% python3 -q
>>> import numpy as np
>>> np.set_printoptions(suppress=True, linewidth=120)
>>> mat = np.load("m.npy")
>>> print(mat)
[[ 0  2  0 -2]
 [ 4  8 -4 -8]
 [ 0  1  0 -1]
 [ 2  4 -2 -4]]
>>> print(np.linalg.matrix_rank(mat, rtol=0.1))
1
>>> print(np.argsort(-np.linalg.norm(mat, axis=0).round(6), kind="stable")[:3])
[1 3 0]
>>> rank = np.linalg.matrix_rank(mat)
>>> print(rank)
2
>>> N = np.linalg.svd(mat)[2][rank:].T
>>> print([int(np.linalg.matrix_rank(np.delete(mat, i, axis=0))) for i in range(4)])
[2, 2, 2, 2]
>>> print([int(np.linalg.matrix_rank(mat[:i])) for i in range(1, len(mat) + 1)])
[1, 2, 2, 2]
>>> print([int(np.linalg.matrix_rank(mat[:, :j + 1])) for j in range(4)])
[1, 2, 2, 2]
>>> print(np.round(N @ N.T, 3) + 0)
[[0.5 0.  0.5 0. ]
 [0.  0.5 0.  0.5]
 [0.5 0.  0.5 0. ]
 [0.  0.5 0.  0.5]]
>>> A2 = mat / np.linalg.norm(mat, axis=1, keepdims=True)
>>> cov = A2 @ A2.T
>>> print(cov.round(3))
[[1.    0.894 1.    0.894]
 [0.894 1.    0.894 1.   ]
 [1.    0.894 1.    0.894]
 [0.894 1.    0.894 1.   ]]
>>> M = np.loadtxt("out1.csv", delimiter=",")
>>> print(M)
[[-1. -5.  3. -2.  4.  0.  3.  0. -4. -4.]
 [-4. -1. -5.  3. -2.  4.  0.  3.  0. -4.]
 [-4. -4. -1. -5.  3. -2.  4.  0.  3.  0.]
 [ 0. -4. -4. -1. -5.  3. -2.  4.  0.  3.]
 [ 3.  0. -4. -4. -1. -5.  3. -2.  4.  0.]
 [ 0.  3.  0. -4. -4. -1. -5.  3. -2.  4.]
 [ 4.  0.  3.  0. -4. -4. -1. -5.  3. -2.]
 [-2.  4.  0.  3.  0. -4. -4. -1. -5.  3.]
 [ 3. -2.  4.  0.  3.  0. -4. -4. -1. -5.]
 [-5.  3. -2.  4.  0.  3.  0. -4. -4. -1.]]
>>> print(np.allclose(M, M.T))
False
>>> print((M - M.T) / 2)
[[ 0.  -0.5  3.5 -1.   0.5  0.  -0.5  1.  -3.5  0.5]
 [ 0.5  0.  -0.5  3.5 -1.   0.5  0.  -0.5  1.  -3.5]
 [-3.5  0.5  0.  -0.5  3.5 -1.   0.5  0.  -0.5  1. ]
 [ 1.  -3.5  0.5  0.  -0.5  3.5 -1.   0.5  0.  -0.5]
 [-0.5  1.  -3.5  0.5  0.  -0.5  3.5 -1.   0.5  0. ]
 [ 0.  -0.5  1.  -3.5  0.5  0.  -0.5  3.5 -1.   0.5]
 [ 0.5  0.  -0.5  1.  -3.5  0.5  0.  -0.5  3.5 -1. ]
 [-1.   0.5  0.  -0.5  1.  -3.5  0.5  0.  -0.5  3.5]
 [ 3.5 -1.   0.5  0.  -0.5  1.  -3.5  0.5  0.  -0.5]
 [-0.5  3.5 -1.   0.5  0.  -0.5  1.  -3.5  0.5  0. ]]
>>> print(np.allclose(M @ M.T, M.T @ M))
True
>>> print((M + M.T) / 2)
[[-1.  -4.5 -0.5 -1.   3.5  0.   3.5 -1.  -0.5 -4.5]
 [-4.5 -1.  -4.5 -0.5 -1.   3.5  0.   3.5 -1.  -0.5]
 [-0.5 -4.5 -1.  -4.5 -0.5 -1.   3.5  0.   3.5 -1. ]
 [-1.  -0.5 -4.5 -1.  -4.5 -0.5 -1.   3.5  0.   3.5]
 [ 3.5 -1.  -0.5 -4.5 -1.  -4.5 -0.5 -1.   3.5  0. ]
 [ 0.   3.5 -1.  -0.5 -4.5 -1.  -4.5 -0.5 -1.   3.5]
 [ 3.5  0.   3.5 -1.  -0.5 -4.5 -1.  -4.5 -0.5 -1. ]
 [-1.   3.5  0.   3.5 -1.  -0.5 -4.5 -1.  -4.5 -0.5]
 [-0.5 -1.   3.5  0.   3.5 -1.  -0.5 -4.5 -1.  -4.5]
 [-4.5 -0.5 -1.   3.5  0.   3.5 -1.  -0.5 -4.5 -1. ]]
>>> O, vecs = np.linalg.qr(M[:, :4])[0], np.linalg.qr(M[:, 4:])[0]
>>> sig = np.linalg.svd(O.T @ vecs, compute_uv=False)
>>> print(np.round(np.degrees(np.arccos(sig.clip(0, 1))), 3))
[31.241 37.003 49.826 51.671]
>>> print(sig.round(3))
[0.855 0.799 0.645 0.62 ]
>>> print((sig > 0.9).sum())
0
>>> print(np.round(np.sort(np.abs(np.fft.fft(M[0]))), 3), np.round(np.sort(np.linalg.svd(M, compute_uv=False)), 3))
[ 3.483  3.483  4.297  4.297  6.     9.74   9.74  14.441 14.441 16.   ] [ 3.483  3.483  4.297  4.297  6.     9.74   9.74  14.441 14.441 16.   ]
>>> print(M @ (-1.0) ** np.arange(10))
[ 16. -16.  16. -16.  16. -16.  16. -16.  16. -16.]
>>> K = np.load("layer19.npy")
>>> print(K)
[[ 3  4  9  3  4  9]
 [-5  6  2 -5  6  2]
 [ 9  9  7  9  9  7]
 [-3 -4 -9  0  0  0]
 [ 5 -6 -2  0  0  0]
 [-9 -9 -7  0  0  0]]
>>> w1 = np.array([[-1, -2, 1, -1],
...     [-2, 2, -1, 2],
...     [1, 2, 2, -1],
...     [-1, 2, 0, 0],
...     [1, 0, 0, 2],
...     [-2, 0, 1, -2]])
>>> coef = np.array([2, 3, 2, 1])
>>> act = np.maximum(K @ w1 + coef, 0)
>>> print(np.linalg.matrix_rank(act))
4
>>> print(np.round((act > 0).mean(axis=0), 3))
[0.667 0.5   0.5   0.5  ]
>>> print(act)
[[ 0 29 28  0]
 [ 4 19  0 24]
 [ 0 35 23  7]
 [ 4  0  0  5]
 [ 7  0  9  0]
 [22  0  0  0]]
>>> cent = np.array([[3, 5], [4, 0], [0, 3], [-3, -5]])
>>> print(w1 @ cent)
[[ -8   3]
 [ -4 -23]
 [ 14  16]
 [  5  -5]
 [ -3  -5]
 [  0   3]]
>>> t = np.radians(45)
>>> r_ = np.eye(4)
>>> r_[2, 2] = r_[0, 0] = np.cos(t)
>>> r_[2, 0], r_[0, 2] = -np.sin(t), np.sin(t)
>>> print(r_.round(3))
[[ 0.707  0.     0.707  0.   ]
 [ 0.     1.     0.     0.   ]
 [-0.707  0.     0.707  0.   ]
 [ 0.     0.     0.     1.   ]]
>>> A2 = act @ r_.T
>>> print(A2.round(3))
[[ 19.799  29.     19.799   0.   ]
 [  2.828  19.     -2.828  24.   ]
 [ 16.263  35.     16.263   7.   ]
 [  2.828   0.     -2.828   5.   ]
 [ 11.314   0.      1.414   0.   ]
 [ 15.556   0.    -15.556   0.   ]]
